>>> import numpy as np
>>> np.set_printoptions(precision=2, suppress=True, linewidth=120)
>>> feats = np.load("block16.npy")
>>> print(feats)
[[-14   7   5]
 [ -6   3   8]
 [-18   9   1]]
>>> print(np.abs(feats).max())
18
>>> print(np.count_nonzero(feats))
9
>>> print(feats.shape)
(3, 3)
>>> blk = np.stack([feats, -1 * feats, feats[::-1]])
>>> print(np.linalg.matrix_rank(blk))
[2 2 2]
>>> print(np.einsum("bij,cij->bc", blk, blk))
[[ 785 -785  749]
 [-785  785 -749]
 [ 749 -749  785]]
>>> print(np.linalg.norm(blk, axis=(1, 2)))
[28.02 28.02 28.02]
>>> print(np.linalg.matrix_rank(blk.reshape(3, -1)))
2
>>> print(np.round(np.linalg.det(blk), 2) + 0)
[0. 0. 0.]
>>> print(np.linalg.matrix_rank(feats, rtol=0.1))
2
>>> print([round(float(x), 2) for x in np.linalg.svd(feats, compute_uv=False)[:3]])
[27.04, 7.34, 0.0]
>>> print(np.round(np.linalg.det(feats), 2))
-0.0
>>> print(np.trace(feats))
-10
>>> print((feats - feats.T) / 2)
[[  0.    6.5  11.5]
 [ -6.5   0.   -0.5]
 [-11.5   0.5   0. ]]
>>> print(np.linalg.matrix_power(feats, 4))
[[ 4972 -2486  -487]
 [-7674  3837   746]
 [15480 -7740 -1511]]
>>> print((feats + feats.T) / 2)
[[-14.    0.5  -6.5]
 [  0.5   3.    8.5]
 [ -6.5   8.5   1. ]]
>>> print(feats @ feats)
[[ 64 -32  -9]
 [-78  39   2]
 [180 -90 -17]]
>>> F = np.load("test4.npy")
>>> print(F)
[[-0.4  1.2 -6.5]
 [ 1.8  0.5  4.5]
 [ 0.2 -0.4  2.5]
 [-0.5  1.  -2.5]]
>>> # column 2 is much longer than the rest
>>> vec = np.array([-4, 5, -3])
>>> target = F @ vec
>>> print(np.round(np.linalg.pinv(F) @ F, 2) + 0)
[[1. 0. 0.]
 [0. 1. 0.]
 [0. 0. 1.]]
>>> print(target)
[ 27.1 -18.2 -10.3  14.5]
>>> rng = np.random.default_rng(5863)
>>> target = target + 0.1 * rng.normal(size=4)
>>> print(target)
[ 27.06 -18.22 -10.13  14.54]
>>> beta, *_ = np.linalg.lstsq(F, target)
>>> print(beta.round())
[-4.  5. -3.]
>>> print([round(float(np.linalg.norm(np.linalg.solve(F.T @ F + lam * np.eye(3), F.T @ target))), 2) for lam in (0, 1, 10, 100)])
[7.17, 4.43, 3.72, 1.83]
>>> print(beta)
[-4.12  5.07 -2.97]
>>> blk = np.stack([F, -3 * F, F[::-1]])
>>> print(np.linalg.matrix_rank(blk))
[3 3 3]
>>> print(np.linalg.norm(blk, axis=(1, 2)))
[ 9.03 27.09  9.03]
>>> print(np.linalg.matrix_rank(blk.reshape(3, -1)))
2
>>> print(np.einsum("bij,cij->bc", blk, blk))
[[  81.54 -244.62   58.12]
 [-244.62  733.86 -174.36]
 [  58.12 -174.36   81.54]]
>>> X = -2 * np.eye(3) + np.ones((3, 3))
>>> print(X)
[[-1.  1.  1.]
 [ 1. -1.  1.]
 [ 1.  1. -1.]]
>>> # symmetric, so the eigenvalues are real
>>> print(round(np.linalg.eigvalsh(X).min(), 2))
-2.0
>>> print([round(float(np.linalg.det(X[:i, :i])), 2) + 0 for i in range(1, 4)])
[-1.0, 0.0, 4.0]
>>> vec = np.array([-3, 9, 9])
>>> target = X @ vec
>>> beta, lr = np.zeros(3), 1 / np.linalg.norm(X, 2) ** 2
>>> for i in range(250):
...     beta -= lr * X.T @ (X @ beta - target)
...     if i % 50 == 0: print(i, round(np.linalg.norm(X @ beta - target), 2))
... 
0 6.5
50 0.0
100 0.0
150 0.0
200 0.0
>>> print(np.round(np.linalg.cond(X), 2))
2.0
>>> print(beta)
[-3.  9.  9.]
>>> A2 = X[0, 0] * X[1:] - np.outer(X[1:, 0], X[0])
>>> print(A2)
[[ 0.  0. -2.]
 [ 0. -2.  0.]]
>>> print(np.linalg.matrix_rank(A2), np.linalg.matrix_rank(X))
2 3
>>> print(X[:, 0] / X[0, 0])
[ 1. -1. -1.]
>>> print(np.flatnonzero(~A2.round(6).any(axis=1)))
[]
>>> z = rng.permutation(3)
>>> print(z)
[0 1 2]
>>> A2 = X[z][:, z]
>>> print(np.sort(np.abs(np.linalg.eigvals(A2))))
[1. 2. 2.]
>>> print(round(float(np.linalg.det(A2)), 2), round(float(np.linalg.det(X[z])), 2))
4.0 4.0
>>> theta = np.radians(15)
>>> R = np.eye(3)
>>> R[2, 2] = R[1, 1] = np.cos(theta)
>>> R[2, 1], R[1, 2] = -np.sin(theta), np.sin(theta)
>>> print(R)
[[ 1.    0.    0.  ]
 [ 0.    0.97  0.26]
 [ 0.   -0.26  0.97]]
>>> A2 = X @ R.T
>>> print(round(float(np.linalg.det(R)), 2), round(float(np.trace(R)), 2))
1.0 2.93
>>> print(np.abs(A2 - X).max(axis=0))
[0.   0.29 0.29]
>>> print(np.allclose(X @ X.T, A2 @ A2.T))
True
>>> M = np.load("w.npy")
>>> print(M)
[[ 0.39 -1.84  2.33]
 [ 1.97  2.21  0.47]
 [-1.55  0.14  2.56]
 [-1.93 -0.54 -2.23]
 [-0.15  2.6  -1.49]
 [-0.62 -2.66  1.24]
 [-0.91 -0.79  2.75]
 [-2.37 -1.83  0.21]
 [ 0.48 -2.41 -1.72]
 [-2.17  1.66  1.23]
 [-0.07 -0.54 -2.95]
 [ 0.8  -0.41  2.86]
 [-2.67  1.33 -0.28]
 [ 0.68 -2.85  0.65]
 [ 1.47  2.53 -0.67]
 [-1.91  2.26 -0.49]
 [-0.83 -1.81 -2.24]
 [ 0.15 -2.9   0.76]
 [ 0.78 -2.78 -0.81]
 [ 0.32  2.87  0.82]
 [-0.39  1.45 -2.6 ]
 [ 2.1   2.05  0.63]
 [ 1.26  0.16  2.72]
 [-0.28  0.76 -2.89]]
>>> vec = np.array([0, -1, -1])
>>> target = M @ vec
>>> print(np.round(np.linalg.lstsq(M, target)[0], 2) + 0)
[ 0. -1. -1.]
>>> print(np.round(np.linalg.solve(M.T @ M, M.T @ target), 2) + 0)
[ 0. -1. -1.]
>>> target = target + 0.3 * rng.normal(size=24)
>>> print(target)
[-0.09 -3.22 -2.63  3.27 -1.08  1.67 -2.33  1.03  3.6  -2.63  3.13 -2.61 -1.09  2.31 -1.48 -1.78  4.21  2.17  4.24
 -3.92  0.88 -2.87 -2.96  2.03]
>>> beta, *_ = np.linalg.lstsq(M, target)
>>> print(beta.round())
[-0. -1. -1.]
>>> A2 = np.array([[0, 2], [3, 5], [1, 0]])
>>> print(np.linalg.matrix_rank(np.vstack([M, A2.T])))
3
>>> print(np.linalg.matrix_rank(M @ A2))
2
>>> print(np.vstack([M, A2.T]).shape)
(26, 3)
>>> z = M[:, 1] > np.median(M[:, 1])
>>> u = M[z].mean(axis=0) - M[~z].mean(axis=0)
>>> print(((M - M.mean(axis=0)) @ u > 0).astype(int))
[0 1 1 0 1 0 0 0 0 1 0 0 1 0 1 1 0 0 0 1 1 1 1 1]
>>> print(u)
[ 0.12  3.45 -0.07]
>>> print((((M - M.mean(axis=0)) @ u > 0) == z).mean())
1.0
>>> A2 = np.c_[M[:, :1] @ np.array([[2]]), np.array([5, 1, 5, -1, 5, 4, -4, 3, 2, -4, 4, 0, -1, 0, 1, -2, 4, 2, 3, 4, -5, 1, 3, 1])]
>>> print(A2)
[[ 0.78  5.  ]
 [ 3.94  1.  ]
 [-3.1   5.  ]
 [-3.86 -1.  ]
 [-0.3   5.  ]
 [-1.24  4.  ]
 [-1.82 -4.  ]
 [-4.74  3.  ]
 [ 0.96  2.  ]
 [-4.34 -4.  ]
 [-0.14  4.  ]
 [ 1.6   0.  ]
 [-5.34 -1.  ]
 [ 1.36  0.  ]
 [ 2.94  1.  ]
 [-3.82 -2.  ]
 [-1.66  4.  ]
 [ 0.3   2.  ]
 [ 1.56  3.  ]
 [ 0.64  4.  ]
 [-0.78 -5.  ]
 [ 4.2   1.  ]
 [ 2.52  3.  ]
 [-0.56  1.  ]]
>>> print(np.round(np.linalg.norm(A2 - M @ np.linalg.lstsq(M, A2)[0], axis=0), 2) + 0)
[ 0.   14.79]
>>> W0 = np.load("case3.npy")
>>> print(W0)
[[10 17 17 13]
 [17 29 29 22]
 [17 29 29 22]
 [13 22 22 17]]
>>> print(np.linalg.matrix_rank(W0, rtol=0.1))
1
>>> print(round(float(np.linalg.norm(W0, 2) / np.linalg.norm(W0)), 2))
1.0
>>> print(np.argsort(-np.linalg.norm(W0, axis=0).round(6), kind="stable")[:3])
[1 2 3]
>>> rank = np.linalg.matrix_rank(W0)
>>> print(rank)
2
>>> N = np.linalg.svd(W0)[2][rank:].T
>>> print([int(np.linalg.matrix_rank(W0[:i])) for i in range(1, len(W0) + 1)])
[1, 2, 2, 2]
>>> print(np.allclose(W0 @ N, 0))
True
>>> arr = np.loadtxt("out6.csv", delimiter=",")
>>> print(arr)
[[  8.77   4.61  -2.07]
 [ -2.82  -6.47  -1.07]
 [  3.24   1.98   3.4 ]
 [  2.4   -1.85   2.36]
 [  9.81   6.75  -3.18]
 [  7.14  -9.06   6.  ]
 [  0.14   1.35   2.48]
 [  2.42   3.81   1.44]
 [  4.28  25.22  -5.51]
 [  1.49   3.36  -3.73]
 [ -9.16 -12.66   2.62]
 [ -3.48   6.67   0.54]]
>>> A2 = np.array([[1, 0, 0], [2, 2, 1], [2, 2, 1]])
>>> print(np.einsum("ij->j", arr))
[24.23 23.71  3.28]
>>> print(np.einsum("ij,ij->i", arr, arr))
[102.45  50.96  25.98  14.75 151.91 169.06   7.99  22.45 684.73  27.42 251.05  56.89]
>>> print(np.linalg.matrix_rank(arr @ A2))
2
>>> cent = arr[[4, 8]].astype(float)
>>> for _ in range(4):
...     z = np.linalg.norm(arr[:, None] - cent, axis=-1).argmin(axis=1)
...     cent = np.array([arr[z == j].mean(axis=0) for j in range(2)])
... 
>>> print(z)
[0 0 0 0 0 0 0 0 1 0 0 0]
>>> print(np.abs(cent[1] - cent[0]).argmax())
1
>>> print(cent[1] - cent[0])
[ 2.47 25.36 -6.31]
>>> A = np.array([[14.93, 11.31, 11.08],
...     [9.15, 7.57, 6.22],
...     [0.8, 1.84, -0.11],
...     [-0.11, 0.81, -0.4],
...     [-0.13, 0.65, -0.32],
...     [-0.11, 0.51, -0.22],
...     [-0.06, -0.36, -0.08],
...     [-0.07, -0.41, -0.1],
...     [-0.14, -0.58, -0.19],
...     [-0.31, -0.93, -0.42],
...     [-2.04, -3.09, -2.53],
...     [-8.34, -8.97, -9.81],
...     [-11.75, -11.87, -13.66],
...     [-12.52, -12.52, -14.53],
...     [-14.08, -13.81, -16.27],
...     [-20.34, -18.86, -23.21]])
>>> print(A)
[[ 14.93  11.31  11.08]
 [  9.15   7.57   6.22]
 [  0.8    1.84  -0.11]
 [ -0.11   0.81  -0.4 ]
 [ -0.13   0.65  -0.32]
 [ -0.11   0.51  -0.22]
 [ -0.06  -0.36  -0.08]
 [ -0.07  -0.41  -0.1 ]
 [ -0.14  -0.58  -0.19]
 [ -0.31  -0.93  -0.42]
 [ -2.04  -3.09  -2.53]
 [ -8.34  -8.97  -9.81]
 [-11.75 -11.87 -13.66]
 [-12.52 -12.52 -14.53]
 [-14.08 -13.81 -16.27]
 [-20.34 -18.86 -23.21]]
>>> z = A[:, 0] > np.median(A[:, 0])
>>> u = A[z].mean(axis=0) - A[~z].mean(axis=0)
>>> print(round(float((((A - A.mean(axis=0)) @ u > 0) == z).mean()), 2))
0.81
>>> print(u)
[11.74 11.57 12.09]
>>> print(((A - A.mean(axis=0)) @ u > 0).astype(int))
[1 1 1 1 1 1 1 1 1 1 1 0 0 0 0 0]
>>> vec = np.array([2, 1, -2])
>>> target = A @ vec
>>> print(np.linalg.lstsq(A, target)[0])
[ 2.  1. -2.]
>>> print(np.linalg.solve(A.T @ A, A.T @ target))
[ 2.  1. -2.]
>>> target = target + 0.02 * rng.normal(size=16)
>>> print(target)
[ 19.01  13.44   3.65   1.38   1.05   0.71  -0.32  -0.39  -0.48  -0.69  -2.09  -6.05  -8.04  -8.53  -9.42 -13.12]
>>> beta, *_ = np.linalg.lstsq(A, target)
>>> print([round(float(np.linalg.norm(np.linalg.solve(A.T @ A + lam * np.eye(3), A.T @ target))), 2) for lam in (0, 1, 10, 100)])
[3.0, 2.85, 2.02, 0.67]
>>> print(np.round(A.T @ (target - A @ beta), 2) + 0)
[0. 0. 0.]
